% ipython --no-banner

In [1]: import numpy as np

In [2]: import numpy.linalg as la

In [3]: np.set_printoptions(precision=2, suppress=True, linewidth=120, legacy="1.25")

In [4]: W0 = np.loadtxt("x.csv", delimiter=",")

In [5]: W0
Out[5]: 
array([[ 0.35, -0.37, -0.35],
       [-1.15, -1.32, -0.63],
       [ 0.76, -1.42,  0.07],
       [ 2.23, -2.64,  0.97],
       [ 1.57, -0.04,  1.56],
       [ 0.66, -4.08,  2.46],
       [ 2.73, -3.58,  3.12],
       [ 0.85, -2.59,  0.34],
       [ 0.72, -2.55,  0.38],
       [-1.88,  2.33, -1.76],
       [-0.66, -2.85,  0.61],
       [ 1.03, -0.91,  0.63]])

In [6]: Xs = (W0 - W0.mean(axis=0)) / W0.std(axis=0)

In [7]: Xs.std(axis=0)
Out[7]: array([1., 1., 1.])

In [8]: c = la.lstsq(np.delete(Xs, 2, axis=1), Xs[:, 2])[0]

In [9]: c
Out[9]: array([ 0.55, -0.44])

In [10]: C2 = np.cov(W0, rowvar=False)

In [11]: la.eigvalsh(C2)[::-1]
Out[11]: array([5.23, 1.12, 0.29])

In [12]: C2
Out[12]: 
array([[ 1.75, -1.23,  1.37],
       [-1.23,  3.14, -1.72],
       [ 1.37, -1.72,  1.75]])

In [13]: np.median(W0, axis=0)
Out[13]: array([ 0.74, -1.98,  0.49])

In [14]: Z = W0[[8, 5]].astype(float)

In [15]: for _ in range(4):
    ...:     z = la.norm(W0[:, None] - Z, axis=-1).argmin(axis=1)
    ...:     Z = np.array([W0[z == j].mean(axis=0) for j in range(2)])
    ...: 

In [16]: z
Out[16]: array([0, 0, 0, 1, 0, 1, 1, 0, 0, 0, 0, 0])

In [17]: np.abs(Z[1] - Z[0]).argmax()
Out[17]: 1

In [18]: Z
Out[18]: 
array([[ 0.18, -1.08,  0.09],
       [ 1.87, -3.43,  2.18]])

In [19]: np.bincount(z)
Out[19]: array([9, 3])

In [20]: z = W0[:, 0] > np.median(W0[:, 0])

In [21]: f = W0[z].mean(axis=0) - W0[~z].mean(axis=0)

In [22]: z.astype(int)
Out[22]: array([0, 0, 1, 1, 1, 0, 1, 1, 0, 0, 0, 1])

In [23]: f
Out[23]: array([ 1.85, -0.39,  1.  ])

In [24]: rng = np.random.default_rng(43)

In [25]: M = np.triu(rng.random((4, 4)) < 0.6, 1).astype(int)

In [26]: M = M + M.T

In [27]: M
Out[27]: 
array([[0, 1, 1, 0],
       [1, 0, 0, 1],
       [1, 0, 0, 0],
       [0, 1, 0, 0]])

In [28]: evals, vecs = la.eig(M)

In [29]: evals
Out[29]: array([-1.62,  1.62, -0.62,  0.62])

In [30]: np.round(M @ vecs[:, 0] - evals[0] * vecs[:, 0], 2) + 0
Out[30]: array([0., 0., 0., 0.])

In [31]: np.sort(la.eigvals(M.T))
Out[31]: array([-1.62, -0.62,  0.62,  1.62])

In [32]: np.sort(la.eigvals(la.inv(M)))
Out[32]: array([-1.62, -0.62,  0.62,  1.62])

In [33]: other = np.c_[W0[:, :2] @ np.array([[1, 0], [-2, 2]]), np.array([1, -9, 7, 3, 7, 6, -7, 0, -4, 5, -2, -9])]

In [34]: other
Out[34]: 
array([[ 1.09, -0.74,  1.  ],
       [ 1.49, -2.64, -9.  ],
       [ 3.6 , -2.84,  7.  ],
       [ 7.51, -5.28,  3.  ],
       [ 1.65, -0.08,  7.  ],
       [ 8.82, -8.16,  6.  ],
       [ 9.89, -7.16, -7.  ],
       [ 6.03, -5.18,  0.  ],
       [ 5.82, -5.1 , -4.  ],
       [-6.54,  4.66,  5.  ],
       [ 5.04, -5.7 , -2.  ],
       [ 2.85, -1.82, -9.  ]])

In [35]: la.matrix_rank(np.c_[W0, other])
Out[35]: 4

In [36]: la.norm(la.qr(W0)[0].T @ other, axis=0) ** 2 / ((other ** 2).sum(axis=0) + 1e-12)
Out[36]: array([1.  , 1.  , 0.06])

In [37]: feats = np.load("arr.npy")

In [38]: feats
Out[38]: 
array([[-0.91, -0.14,  0.39],
       [ 0.38, -0.61,  0.69],
       [ 0.14,  0.78,  0.61]])

In [39]: feats @ feats
Out[39]: 
array([[ 0.84,  0.51, -0.21],
       [-0.49,  0.86,  0.15],
       [ 0.26, -0.02,  0.97]])

In [40]: np.allclose(feats, feats.T)
Out[40]: False

In [41]: (feats + feats.T) / 2
Out[41]: 
array([[-0.91,  0.12,  0.27],
       [ 0.12, -0.61,  0.73],
       [ 0.27,  0.73,  0.61]])

In [42]: np.allclose(feats @ feats.T, feats.T @ feats)
Out[42]: True

In [43]: def softmax(z):
    ...:     e = np.exp(z - z.max(axis=-1, keepdims=True))
    ...:     return e / e.sum(axis=-1, keepdims=True)
    ...: 

In [44]: softmax(feats[2])
Out[44]: array([0.22, 0.42, 0.36])

In [45]: softmax(feats).sum(axis=1)
Out[45]: array([1., 1., 1.])

In [46]: S = feats @ feats.T / np.sqrt(3)

In [47]: softmax(S + np.triu(np.full(S.shape, -np.inf), 1))
Out[47]: 
array([[1.  , 0.  , 0.  ],
       [0.36, 0.64, 0.  ],
       [0.26, 0.26, 0.47]])

In [48]: softmax(S).round(6).argmax(axis=1)
Out[48]: array([0, 1, 2])

In [49]: Xs = W0 - W0.mean(axis=0)

In [50]: Uu, sig, Vt = la.svd(Xs, full_matrices=False)

In [51]: (np.sign(Uu[:, 0]) == np.sign(Uu[0, 0])).astype(int)
Out[51]: array([1, 1, 1, 0, 1, 0, 0, 0, 0, 1, 0, 1])

In [52]: np.abs(Vt[0]).argmax()
Out[52]: 1

In [53]: np.searchsorted(np.cumsum(sig ** 2) / (sig ** 2).sum(), 0.9) + 1
Out[53]: 2

In [54]: np.abs(Uu[:, 0]).argmax()
Out[54]: 9

In [55]: f = np.array([-2, -3, -2]) + 0.5

In [56]: K = np.outer(f, f) / (f @ f)

In [57]: K
Out[57]: 
array([[0.21, 0.35, 0.21],
       [0.35, 0.58, 0.35],
       [0.21, 0.35, 0.21]])

In [58]: Uu, sig, Vt = la.svd(K)

In [59]: np.argmax(sig[:-1] / (sig[1:] + 1e-6)) + 1
Out[59]: 1

In [60]: other = Uu[:, :1] @ np.diag(sig[:1]) @ Vt[:1]

In [61]: round(la.norm(K - other) / la.norm(K), 2)
Out[61]: 0.0

In [62]: la.matrix_rank(other)
Out[62]: 1

In [63]: la.matrix_rank(K, rtol=0.05)
Out[63]: 1

In [64]: np.round(np.abs(K - other).max(), 2)
Out[64]: 0.0

In [65]: Uu, sig, Vt = la.svd(K)

In [66]: vecs = Vt[:(sig > 1e-8).sum()]

In [67]: x0 = K[1] + 3 * K[2] + rng.integers(2) * np.eye(3)[1]

In [68]: x0
Out[68]: array([0.98, 1.63, 0.98])

In [69]: round(la.norm(x0 - vecs.T @ vecs @ x0), 2)
Out[69]: 0.0

In [70]: np.allclose(vecs.T @ vecs @ x0, x0)
Out[70]: True

In [71]: mat = np.loadtxt("a.csv", delimiter=",")

In [72]: mat
Out[72]: 
array([[0.5, 5.4],
       [0.2, 0.6],
       [0. , 0.6]])

In [73]: Uu, sig, Vt = la.svd(mat)

In [74]: sig
Out[74]: array([5.49, 0.15])

In [75]: other = Uu[:, :1] @ np.diag(sig[:1]) @ Vt[:1]

In [76]: np.round(la.norm(mat - other) / la.norm(mat), 2)
Out[76]: 0.03

In [77]: la.matrix_rank(other)
Out[77]: 1

In [78]: round(float(la.norm(mat - other, 2)), 2), round(sig[1], 2)
Out[78]: (0.15, 0.15)

In [79]: la.matrix_rank(mat, rtol=0.05)
Out[79]: 1

In [80]: np.round(la.norm(mat, 2) / la.norm(mat), 2)
Out[80]: 1.0

In [81]: np.abs(la.svd(mat)[2][-1])
Out[81]: array([1.  , 0.09])

In [82]: other = np.c_[mat[:, :1] @ np.array([[2]]), np.array([4, -3, -5])]

In [83]: other
Out[83]: 
array([[ 1. ,  4. ],
       [ 0.4, -3. ],
       [ 0. , -5. ]])

In [84]: la.matrix_rank(np.c_[mat, other])
Out[84]: 3

In [85]: la.matrix_rank(other)
Out[85]: 2

In [86]: np.round(la.norm(other - mat @ la.lstsq(mat, other)[0], axis=0), 2) + 0
Out[86]: array([0.  , 6.25])

In [87]: la.norm(la.qr(mat)[0].T @ other, axis=0) ** 2 / ((other ** 2).sum(axis=0) + 1e-12)
Out[87]: array([1.  , 0.22])

In [88]: np.round(la.lstsq(mat, other[:, 0])[0], 2) + 0
Out[88]: array([2., 0.])

In [89]: data = np.load("dump.npy")

In [90]: data
Out[90]: 
array([[ -3.33,  15.7 ,   3.56],
       [ -4.16, -36.01,  -2.83],
       [-11.03,   1.45,  17.25],
       [ 16.96,  -1.95, -12.68],
       [ 12.83,   0.22, -16.53],
       [  5.51,  18.82,   2.24],
       [-14.78,  15.41,  -2.64],
       [ 18.14,  -0.15, -11.03],
       [ 11.5 ,  -3.28,   8.83],
       [  9.29, -17.07,  -5.44]])

In [91]: z = data[:, 2] > np.median(data[:, 2])

In [92]: f = data[z].mean(axis=0) - data[~z].mean(axis=0)

In [93]: np.argsort(-np.abs(f).round(6), kind="stable")
Out[93]: array([1, 2, 0])

In [94]: f
Out[94]: array([-13.04,  20.61,  15.55])

In [95]: Xs = data - data.mean(axis=0)

In [96]: vecs = la.svd(Xs)[2][:2]

In [97]: other = Xs - Xs @ vecs.T @ vecs

In [98]: round(la.norm(other) / la.norm(Xs), 2)
Out[98]: 0.31

In [99]: other.std(axis=0)
Out[99]: array([4.14, 0.17, 5.2 ])

In [100]: la.norm(other, axis=1).round(6).argmax()
Out[100]: 8

In [101]: X = np.load("block8.npy")

In [102]: X
Out[102]: 
array([[17, 10, 11],
       [10,  9, 11],
       [11, 11, 20]])

In [103]: Lm = la.cholesky(X)

In [104]: la.eigvalsh(X).min() > 0
Out[104]: True

In [105]: np.diag(Lm) ** 2
Out[105]: array([17.  ,  3.12,  6.3 ])

In [106]: X / np.sqrt(np.outer(np.diag(X), np.diag(X)))
Out[106]: 
array([[1.  , 0.81, 0.6 ],
       [0.81, 1.  , 0.82],
       [0.6 , 0.82, 1.  ]])

In [107]: evals, vecs = la.eig(X)

In [108]: np.round(X @ vecs[:, 0] - evals[0] * vecs[:, 0], 2) + 0
Out[108]: array([0., 0., 0.])

In [109]: evals
Out[109]: array([37.39,  7.41,  1.21])

In [110]: np.sort(la.eigvals(X @ X))
Out[110]: array([   1.45,   54.89, 1397.65])
